$ ipython --no-banner

In [1]: import numpy as np

In [2]: np.set_printoptions(precision=1, suppress=True, linewidth=140, legacy="1.25")

In [3]: Q, _ = np.linalg.qr(np.array([[0.0, 0.8, 2.1], [0.7, 2.0, 0.1], [-0.1, 2.4, -0.6]]))

In [4]: vecs, _ = np.linalg.qr(np.array([[-0.3, 0.7, -0.5], [0.8, -1.1, -0.5], [-0.5, -1.8, -2.0]]))

In [5]: sig = 10 * 0.9 ** np.arange(3)

In [6]: J = Q[:, :3] * sig @ vecs[:3]

In [7]: J
Out[7]: 
array([[ 6. ,  5.5, -0.2],
       [ 3.8, -3.7,  8.5],
       [ 5.3, -5.2, -5. ]])

In [8]: f = np.array([2, 3, 1])

In [9]: Y = J + np.outer(f, np.eye(3)[2])

In [10]: np.linalg.matrix_rank(np.linalg.inv(Y) - np.linalg.inv(J), tol=1e-8)
Out[10]: 1

In [11]: np.linalg.matrix_rank(Y - J)
Out[11]: 1

In [12]: round(float(np.linalg.det(Y) / np.linalg.det(J)), 1), round(float(1 + np.linalg.solve(J, f)[2]), 1)
Out[12]: (1.2, 1.2)

In [13]: round(float(np.abs(np.linalg.eigvals(J)).max()), 1)
Out[13]: 9.3

In [14]: (J - J.T) / 2
Out[14]: 
array([[ 0. ,  0.9, -2.8],
       [-0.9,  0. ,  6.8],
       [ 2.8, -6.8,  0. ]])

In [15]: round(np.linalg.det(J), 1)
Out[15]: 729.0

In [16]: np.linalg.determinant(J)
AttributeError: module 'numpy.linalg' has no attribute 'determinant'


In [17]: (J + J.T) / 2
Out[17]: 
array([[ 6. ,  4.7,  2.5],
       [ 4.7, -3.7,  1.6],
       [ 2.5,  1.6, -5. ]])

In [18]: round(float(np.trace(J)), 1)
Out[18]: -2.6

In [19]: rng = np.random.default_rng(810)

In [20]: Y = J + rng.integers(-2, 3, (3, 1)) @ rng.integers(-2, 3, (1, 3))

In [21]: Y
Out[21]: 
array([[ 8. ,  5.5, -0.2],
       [ 3.8, -3.7,  8.5],
       [ 7.3, -5.2, -5. ]])

In [22]: np.linalg.matrix_rank(Y - J, tol=1e-8)
Out[22]: 1

In [23]: f = np.array([1, 2, 2, -1])

In [24]: E = np.outer(rng.normal(size=21), f) + 0.3 * rng.normal(size=(21, 4))

In [25]: E.round(1) + 0
Out[25]: 
array([[ 0.3, -1.7, -1.1, -0.1],
       [ 1.9,  3.3,  3.2, -1.5],
       [ 0.6,  1.9,  1.8, -0.9],
       [ 0.4,  2.2,  1.9, -1.2],
       [-0.9, -1.4, -1.7,  0.8],
       [-2.2, -2.8, -2.8,  1.4],
       [ 0.5,  0.3,  0.5, -0.3],
       [-0.4, -1. , -1.3,  0. ],
       [-0.2, -0.3, -0.7,  0.1],
       [-1.3, -1.9, -2. ,  1. ],
       [ 0.7,  0.6,  1. , -0.7],
       [ 1.6,  3.9,  4.2, -1.8],
       [ 0.7,  0.5,  0.3, -0.3],
       [ 0.9,  1.8,  2.1, -0.4],
       [-2.2, -3.5, -3.5,  1.8],
       [ 0.8,  1.2,  0.9, -0.4],
       [ 0.1, -0.5, -0.6,  0.1],
       [-0.5, -1. , -1.7,  0.5],
       [ 0.3,  0.9,  0.6, -0.8],
       [ 1.3,  3.2,  3.5, -1. ],
       [-0.2,  0.9,  1. , -0.2]])

In [26]: C = E[[11, 10]].astype(float)

In [27]: for _ in range(3):
    ...:     idx = np.linalg.norm(E[:, None] - C, axis=-1).argmin(axis=1)
    ...:     C = np.array([E[idx == j].mean(axis=0) for j in range(2)])
    ...: 

In [28]: idx
Out[28]: array([1, 0, 0, 0, 1, 1, 1, 1, 1, 1, 1, 0, 1, 0, 1, 0, 1, 1, 1, 0, 1])

In [29]: C[1] - C[0]
Out[29]: array([-1.4, -3.3, -3.4,  1.3])

In [30]: C
Out[30]: 
array([[ 1.1,  2.5,  2.5, -1. ],
       [-0.4, -0.8, -0.8,  0.2]])

In [31]: round(float(np.linalg.norm(J)), 1)
Out[31]: 15.7

In [32]: J.mean(axis=0)
Out[32]: array([ 5. , -1.1,  1.1])

In [33]: np.linalg.svd(J, compute_uv=False)
Out[33]: array([10. ,  9. ,  8.1])

In [34]: np.linalg.matrix_rank(J)
Out[34]: 3

In [35]: np.zeros(3, 3)
TypeError: Cannot interpret '3' as a data type


In [36]: J.shape
Out[36]: (3, 3)

In [37]: J.sum(axis=1)
Out[37]: array([11.3,  8.6, -4.9])

In [38]: J - J[0]
Out[38]: 
array([[  0. ,   0. ,   0. ],
       [ -2.2,  -9.2,   8.7],
       [ -0.7, -10.7,  -4.8]])

In [39]: Xs = (E - E.mean(axis=0)) / E.std(axis=0)

In [40]: Xs.std(axis=0)
Out[40]: array([1., 1., 1., 1.])

In [41]: b = np.linalg.lstsq(np.delete(Xs, 3, axis=1), Xs[:, 3])[0]

In [42]: np.abs(b).argmax()
Out[42]: 1

In [43]: np.round(1 - np.var(Xs[:, 3] - np.delete(Xs, 3, axis=1) @ b), 1)
Out[43]: 0.9

In [44]: feats = np.load("x.npy")

In [45]: feats
Out[45]: 
array([[ 2., -3.,  0.,  0.,  0.,  0.],
       [-3.,  2., -3.,  0.,  0.,  0.],
       [ 0., -3.,  0., -3.,  0.,  0.],
       [ 0.,  0., -3.,  0., -3.,  0.],
       [ 0.,  0.,  0., -3.,  1., -3.],
       [ 0.,  0.,  0.,  0., -3.,  3.]])

In [46]: vals, vecs = np.linalg.eigh(feats)

In [47]: x = np.array([2, 2, 1, 0, 1, 2])

In [48]: (np.sign(vecs[:, -1].round(6)) == np.sign(vecs[0, -1].round(6))).astype(int)
Out[48]: array([1, 0, 1, 0, 1, 0])

In [49]: x @ feats @ x
Out[49]: -19.0

In [50]: np.abs(feats).sum(axis=1).max(), np.round(np.abs(vals).max(), 1)
Out[50]: (8.0, 6.4)

In [51]: round(float(x @ feats @ x / (x @ x)), 1), round(vals[0], 1), np.round(vals[-1], 1)
Out[51]: (-1.4, -4.8, 6.4)

In [52]: Y = feats / np.sqrt((feats ** 2).mean(axis=1, keepdims=True))

In [53]: np.linalg.norm(Y, axis=1)
Out[53]: array([2.4, 2.4, 2.4, 2.4, 2.4, 2.4])

In [54]: C = np.array([[-0.5, 0.2, -0.2]])

In [55]: arr = np.array([[4],
    ...:     [4],
    ...:     [4],
    ...:     [3],
    ...:     [2],
    ...:     [3],
    ...:     [4],
    ...:     [3],
    ...:     [3],
    ...:     [4],
    ...:     [4],
    ...:     [3],
    ...:     [5],
    ...:     [0],
    ...:     [2],
    ...:     [3],
    ...:     [5],
    ...:     [2],
    ...:     [2],
    ...:     [1],
    ...:     [5],
    ...:     [4],
    ...:     [0],
    ...:     [5],
    ...:     [2],
    ...:     [1],
    ...:     [0]]) @ C + 0.1 * rng.normal(size=(27, 3))

In [56]: arr.round(1) + 0
Out[56]: 
array([[-2. ,  0.8, -0.7],
       [-2. ,  0.8, -0.8],
       [-1.9,  0.8, -0.6],
       [-1.4,  0.8, -0.5],
       [-1. ,  0.2, -0.4],
       [-1.5,  0.6, -0.9],
       [-2.1,  0.8, -1. ],
       [-1.4,  0.5, -0.4],
       [-1.6,  0.8, -0.3],
       [-2. ,  0.7, -0.8],
       [-2. ,  0.9, -0.8],
       [-1.2,  0.7, -0.6],
       [-2.5,  1.1, -0.9],
       [-0.1,  0. ,  0. ],
       [-1.1,  0.4, -0.3],
       [-1.5,  0.6, -0.5],
       [-2.6,  0.9, -1. ],
       [-1.1,  0.5, -0.4],
       [-1.2,  0.5, -0.5],
       [-0.4,  0.1, -0.3],
       [-2.5,  0.9, -1.1],
       [-2. ,  0.8, -0.8],
       [ 0.1, -0.1, -0.3],
       [-2.5,  1.1, -1. ],
       [-1. ,  0.1, -0.3],
       [-0.4,  0.2, -0.2],
       [ 0. ,  0.3,  0. ]])

In [57]: U, sig, Vh = np.linalg.svd(arr)

In [58]: sig
Out[58]: array([9.7, 0.7, 0.5])

In [59]: np.argmax(sig[:-1] / (sig[1:] + 1e-6)) + 1
Out[59]: 1

In [60]: Y = U[:, :1] @ np.diag(sig[:1]) @ Vh[:1]

In [61]: np.round(np.linalg.norm(arr - Y) / np.linalg.norm(arr), 1)
Out[61]: 0.1

In [62]: Y.round(1) + 0
Out[62]: 
array([[-2. ,  0.8, -0.8],
       [-2. ,  0.8, -0.8],
       [-1.9,  0.8, -0.7],
       [-1.4,  0.6, -0.6],
       [-0.9,  0.4, -0.4],
       [-1.6,  0.6, -0.6],
       [-2.1,  0.9, -0.8],
       [-1.3,  0.5, -0.5],
       [-1.5,  0.6, -0.6],
       [-1.9,  0.8, -0.8],
       [-2. ,  0.8, -0.8],
       [-1.3,  0.6, -0.5],
       [-2.5,  1.1, -1. ],
       [-0.1,  0. ,  0. ],
       [-1. ,  0.4, -0.4],
       [-1.4,  0.6, -0.6],
       [-2.5,  1. , -1. ],
       [-1.1,  0.4, -0.4],
       [-1.2,  0.5, -0.5],
       [-0.4,  0.2, -0.2],
       [-2.5,  1. , -1. ],
       [-2. ,  0.8, -0.8],
       [ 0.1,  0. ,  0. ],
       [-2.6,  1.1, -1. ],
       [-0.9,  0.4, -0.4],
       [-0.4,  0.2, -0.2],
       [-0.1,  0. ,  0. ]])

In [63]: np.round(np.linalg.norm(arr - Y, 2), 1), np.round(sig[1], 1)
Out[63]: (0.7, 0.7)
